$ python3 -q
>>> import numpy as np
>>> np.set_printoptions(precision=2, suppress=True, linewidth=160)
>>> arr = np.loadtxt("layer13.csv", delimiter=",")
>>> arr
array([[2., 1., 0.],
       [0., 2., 1.],
       [0., 0., 2.]])
>>> # triangular
>>> u, r1 = arr[2], arr[1]
>>> u @ u
np.float64(4.0)
>>> p = (u @ r1) / (u @ u) * u
>>> np.outer(u, r1)
array([[0., 0., 0.],
       [0., 0., 0.],
       [0., 4., 2.]])
>>> p
array([0., 0., 1.])
>>> np.trace(arr)
np.float64(6.0)
>>> round(np.linalg.det(arr), 2)
np.float64(8.0)
>>> np.sort(np.abs(np.linalg.eigvals(arr)))
array([2., 2., 2.])
>>> round(np.abs(np.linalg.eigvals(arr)).max(), 2)
np.float64(2.0)
>>> (arr - arr.T) / 2
array([[ 0. ,  0.5,  0. ],
       [-0.5,  0. ,  0.5],
       [ 0. , -0.5,  0. ]])
>>> rng = np.random.default_rng(6821)
>>> labels = rng.permutation(3)
>>> A2 = arr[:, labels] * rng.choice([-1, 1], 3)
>>> A2
array([[-2.,  1.,  0.],
       [-0.,  2.,  1.],
       [-0.,  0.,  2.]])
>>> U, _, Vt = np.linalg.svd(arr.T @ A2)
>>> labels
array([0, 1, 2])
>>> np.round(U @ Vt, 2) + 0
array([[-1.,  0.,  0.],
       [ 0.,  1.,  0.],
       [ 0.,  0.,  1.]])
>>> A2 = np.linalg.inv(arr)
>>> np.linalg.det(arr) * A2
array([[ 4., -2.,  1.],
       [ 0.,  4., -2.],
       [ 0.,  0.,  4.]])
>>> arr @ A2
array([[1., 0., 0.],
       [0., 1., 0.],
       [0., 0., 1.]])
>>> (np.abs(A2) > 1e-9).astype(int)
array([[1, 1, 1],
       [0, 1, 1],
       [0, 0, 1]])
>>> np.linalg.inv(A2)
array([[2., 1., 0.],
       [0., 2., 1.],
       [0., 0., 2.]])
>>> np.round(np.linalg.det(arr) * np.linalg.det(A2), 2)
np.float64(1.0)
>>> A2
array([[ 0.5 , -0.25,  0.12],
       [ 0.  ,  0.5 , -0.25],
       [ 0.  ,  0.  ,  0.5 ]])
>>> np.round(np.linalg.slogdet(arr)[0], 2)
np.float64(1.0)
>>> np.trace(A2)
np.float64(1.5)
>>> np.linalg.matrix_power(A2, 3)
array([[ 0.12, -0.19,  0.19],
       [ 0.  ,  0.12, -0.19],
       [ 0.  ,  0.  ,  0.12]])
>>> A2 @ A2
array([[ 0.25, -0.25,  0.19],
       [ 0.  ,  0.25, -0.25],
       [ 0.  ,  0.  ,  0.25]])
>>> round(float(np.linalg.det(A2)), 2)
0.13
>>> m1 = np.loadtxt("data.csv", delimiter=",")
>>> m1
array([[ 1.,  3.,  1.,  3.],
       [-3., -2., -3., -2.],
       [ 1.,  3.,  1.,  3.],
       [-3., -2., -3., -2.]])
>>> np.abs(np.diag(np.linalg.qr(m1)[1])) > 1e-9
array([ True,  True, False, False])
>>> np.unique(m1.round(6), axis=0).shape
(2, 4)
>>> np.linalg.matrix_power(m1, 3)
array([[  4., -72.,   4., -72.],
       [ 72.,  76.,  72.,  76.],
       [  4., -72.,   4., -72.],
       [ 72.,  76.,  72.,  76.]])
>>> round(np.linalg.det(m1), 2)
np.float64(0.0)
>>> (m1 + m1.T) / 2
array([[ 1.,  0.,  1.,  0.],
       [ 0., -2.,  0., -2.],
       [ 1.,  0.,  1.,  0.],
       [ 0., -2.,  0., -2.]])
>>> np.allclose(m1 @ m1.T, m1.T @ m1)
False
>>> (m1 - m1.T) / 2
array([[ 0.,  3.,  0.,  3.],
       [-3.,  0., -3.,  0.],
       [ 0.,  3.,  0.,  3.],
       [-3.,  0., -3.,  0.]])
>>> np.allclose(m1, m1.T)
False
>>> np.trace(m1)
np.float64(-2.0)
>>> np.round(np.linalg.eigvals(m1), 2) + 0
array([-1.+5.2j, -1.-5.2j,  0.+0.j ,  0.+0.j ])
>>> round(np.linalg.det(2 * m1), 2), np.round(np.linalg.det(m1), 2)
(np.float64(0.0), np.float64(0.0))
>>> np.einsum("ij,ji->", m1, m1)
np.float64(-52.0)
>>> np.einsum("ii->", m1)
np.float64(-2.0)
>>> np.round(np.linalg.det(m1[::-1]), 2)
np.float64(0.0)
>>> feats = np.loadtxt("w.csv", delimiter=",")
>>> feats
array([[-1.06,  2.19, -2.03],
       [-1.08,  1.88, -1.89],
       [-0.78,  1.93, -2.07],
       [-1.08,  2.13, -2.29],
       [-1.17,  1.98, -2.03],
       [-0.94,  1.98, -2.07],
       [-0.93,  2.1 , -2.19],
       [-0.97,  2.01, -1.98],
       [-0.8 ,  1.95, -2.11],
       [-1.  ,  1.89, -2.02],
       [-1.08,  2.04, -1.88],
       [-1.06,  2.08, -2.11],
       [-0.85,  1.99, -2.03],
       [-2.01, -3.13,  0.03],
       [-2.02, -3.13, -0.1 ],
       [-1.94, -2.88,  0.02],
       [-1.99, -2.91,  0.09],
       [-2.12, -2.82,  0.03],
       [-2.03, -2.94,  0.12],
       [-2.09, -2.99, -0.03],
       [-1.89, -3.02,  0.01],
       [-1.93, -3.19, -0.01],
       [-1.98, -3.  , -0.01],
       [-2.04, -2.85, -0.09],
       [-1.93, -3.  ,  0.11],
       [-2.01, -2.81, -0.09]])
>>> x0 = np.array([2, 2, 1])
>>> h1 = np.maximum(feats @ x0, 0)
>>> h1
array([0.23, 0.  , 0.23, 0.  , 0.  , 0.01, 0.15, 0.1 , 0.19, 0.  , 0.04, 0.  , 0.25, 0.  , 0.  , 0.  , 0.  , 0.  , 0.  , 0.  , 0.  , 0.  , 0.  , 0.  , 0.  ,
       0.  ])
>>> np.maximum(feats @ (3 * x0), 0)
array([0.69, 0.  , 0.69, 0.  , 0.  , 0.03, 0.45, 0.3 , 0.57, 0.  , 0.12, 0.  , 0.75, 0.  , 0.  , 0.  , 0.  , 0.  , 0.  , 0.  , 0.  , 0.  , 0.  , 0.  , 0.  ,
       0.  ])
>>> np.flatnonzero(h1 > 1e-9)
array([ 0,  2,  5,  6,  7,  8, 10, 12])
>>> feats * (h1 > 1e-9)[:, None]
array([[-1.06,  2.19, -2.03],
       [-0.  ,  0.  , -0.  ],
       [-0.78,  1.93, -2.07],
       [-0.  ,  0.  , -0.  ],
       [-0.  ,  0.  , -0.  ],
       [-0.94,  1.98, -2.07],
       [-0.93,  2.1 , -2.19],
       [-0.97,  2.01, -1.98],
       [-0.8 ,  1.95, -2.11],
       [-0.  ,  0.  , -0.  ],
       [-1.08,  2.04, -1.88],
       [-0.  ,  0.  , -0.  ],
       [-0.85,  1.99, -2.03],
       [-0.  , -0.  ,  0.  ],
       [-0.  , -0.  , -0.  ],
       [-0.  , -0.  ,  0.  ],
       [-0.  , -0.  ,  0.  ],
       [-0.  , -0.  ,  0.  ],
       [-0.  , -0.  ,  0.  ],
       [-0.  , -0.  , -0.  ],
       [-0.  , -0.  ,  0.  ],
       [-0.  , -0.  , -0.  ],
       [-0.  , -0.  , -0.  ],
       [-0.  , -0.  , -0.  ],
       [-0.  , -0.  ,  0.  ],
       [-0.  , -0.  , -0.  ]])
>>> feats.T @ h1
array([-1.08,  2.43, -2.47])
>>> A2 = np.array([[-0.2, 0.4], [-0.3, 0.9], [-1.1, -1.4], [-0.3, 0.4]])
>>> W2 = np.array([[-0.4, 2.1, -0.1, 0.4], [-1.2, -0.6, -2.9, -0.3]])
>>> mat = A2 @ W2
>>> mat
array([[-0.4 , -0.66, -1.14, -0.2 ],
       [-0.96, -1.17, -2.58, -0.39],
       [ 2.12, -1.47,  4.17, -0.02],
       [-0.36, -0.87, -1.13, -0.24]])
>>> np.linalg.cond(mat) > 100
np.True_
>>> np.linalg.matrix_rank(mat, rtol=0.1)
np.int64(2)
